$ ipython --no-banner

In [1]: import numpy as np

In [2]: np.set_printoptions(precision=2, suppress=True, linewidth=120, floatmode="fixed")

In [3]: X = np.array([[0.02, -0.38, 0.27, 0.25],
   ...:     [-0.89, -1.27, -1.41, 0.16],
   ...:     [-0.01, -1.35, 0.14, 0.15],
   ...:     [0.48, -1.14, 0.51, -0.39]])

In [4]: # looks like rank 3

In [5]: np.unique(X.round(6), axis=0).shape
Out[5]: (4, 4)

In [6]: r = np.linalg.matrix_rank(X)

In [7]: r
Out[7]: np.int64(3)

In [8]: ns = np.linalg.svd(X)[2][r:].T

In [9]: np.allclose(X @ ns, 0)
Out[9]: True

In [10]: m1 = np.load("out5.npy")

In [11]: m1
Out[11]: 
array([[-0.96, -2.90,  1.00, -1.97, -0.98],
       [ 1.05,  2.99, -1.00,  1.97,  1.06],
       [-3.05, -9.07,  3.09, -6.02, -2.97],
       [ 3.08,  8.99, -2.93,  5.87,  2.97]])

In [12]: print(np.linalg.matrix_rank(m1, rtol=0.1))
1

In [13]: [round(float(x), 2) for x in np.linalg.svd(m1, compute_uv=False)[:3]]
Out[13]: [17.88, 0.13, 0.07]

In [14]: U, sv, VT = np.linalg.svd(m1)

In [15]: np.argmax(sv[:-1] / (sv[1:] + 1e-6)) + 1
Out[15]: np.int64(1)

In [16]: sv
Out[16]: array([17.88,  0.13,  0.07,  0.03])

In [17]: A2 = U[:, :1] @ np.diag(sv[:1]) @ VT[:1]

In [18]: round(np.linalg.norm(m1 - A2, 2), 2), round(float(sv[1]), 2)
Out[18]: (np.float64(0.13), 0.13)

In [19]: np.linalg.matrix_rank(A2)
Out[19]: np.int64(1)

In [20]: round(np.abs(m1 - A2).max(), 2)
Out[20]: np.float64(0.07)

In [21]: A2 = m1 / np.linalg.norm(m1, axis=1, keepdims=True)

In [22]: C2 = A2 @ A2.T

In [23]: (np.abs(C2) > 0.9).astype(int)
Out[23]: 
array([[1, 1, 1, 1],
       [1, 1, 1, 1],
       [1, 1, 1, 1],
       [1, 1, 1, 1]])

In [24]: C2[0]
Out[24]: array([ 1.00, -1.00,  1.00, -1.00])

In [25]: M = np.array([[-0.86, 0.53, 0.32, -0.54],
    ...:     [-0.89, -0.41, -0.61, -0.22],
    ...:     [0.72, 0.86, 0.9, -0.25],
    ...:     [-0.46, -0.5, -0.57, 0.08],
    ...:     [-0.72, -0.32, -0.47, -0.12],
    ...:     [0.38, -0.22, -0.14, 0.2],
    ...:     [-0.46, -0.38, -0.46, 0.02],
    ...:     [0.0, 0.34, 0.34, -0.14],
    ...:     [0.8, 0.79, 0.86, -0.12],
    ...:     [0.2, 0.53, 0.56, -0.18],
    ...:     [-0.83, -0.37, -0.56, -0.18],
    ...:     [-0.66, -0.47, -0.58, -0.02],
    ...:     [-0.2, -0.24, -0.27, 0.04],
    ...:     [0.2, -0.58, -0.55, 0.31],
    ...:     [0.46, 0.57, 0.64, -0.12]])

In [26]: M
Out[26]: 
array([[-0.86,  0.53,  0.32, -0.54],
       [-0.89, -0.41, -0.61, -0.22],
       [ 0.72,  0.86,  0.90, -0.25],
       [-0.46, -0.50, -0.57,  0.08],
       [-0.72, -0.32, -0.47, -0.12],
       [ 0.38, -0.22, -0.14,  0.20],
       [-0.46, -0.38, -0.46,  0.02],
       [ 0.00,  0.34,  0.34, -0.14],
       [ 0.80,  0.79,  0.86, -0.12],
       [ 0.20,  0.53,  0.56, -0.18],
       [-0.83, -0.37, -0.56, -0.18],
       [-0.66, -0.47, -0.58, -0.02],
       [-0.20, -0.24, -0.27,  0.04],
       [ 0.20, -0.58, -0.55,  0.31],
       [ 0.46,  0.57,  0.64, -0.12]])

In [27]: W = np.array([[3, 1, 0, 0, -1],
    ...:     [-3, -1, 3, -1, 0],
    ...:     [2, -2, 3, 0, 1],
    ...:     [2, 0, -3, 0, -2]])

In [28]: c = np.array([4, 1, 2, 0, 1])

In [29]: act = np.maximum(M @ W + c, 0)

In [30]: np.linalg.matrix_rank(act)
Out[30]: np.int64(5)

In [31]: (act > 0).mean(axis=0)
Out[31]: array([0.93, 0.60, 0.53, 0.60, 0.93])

In [32]: Z = np.array([[1, -6, 5], [5, -4, 3], [3, 2, -8], [9, 3, 5], [7, -1, -8]])

In [33]: (act @ Z).round(6).argmax(axis=1)
Out[33]: array([0, 0, 0, 0, 0, 2, 0, 0, 0, 0, 0, 0, 0, 2, 0])
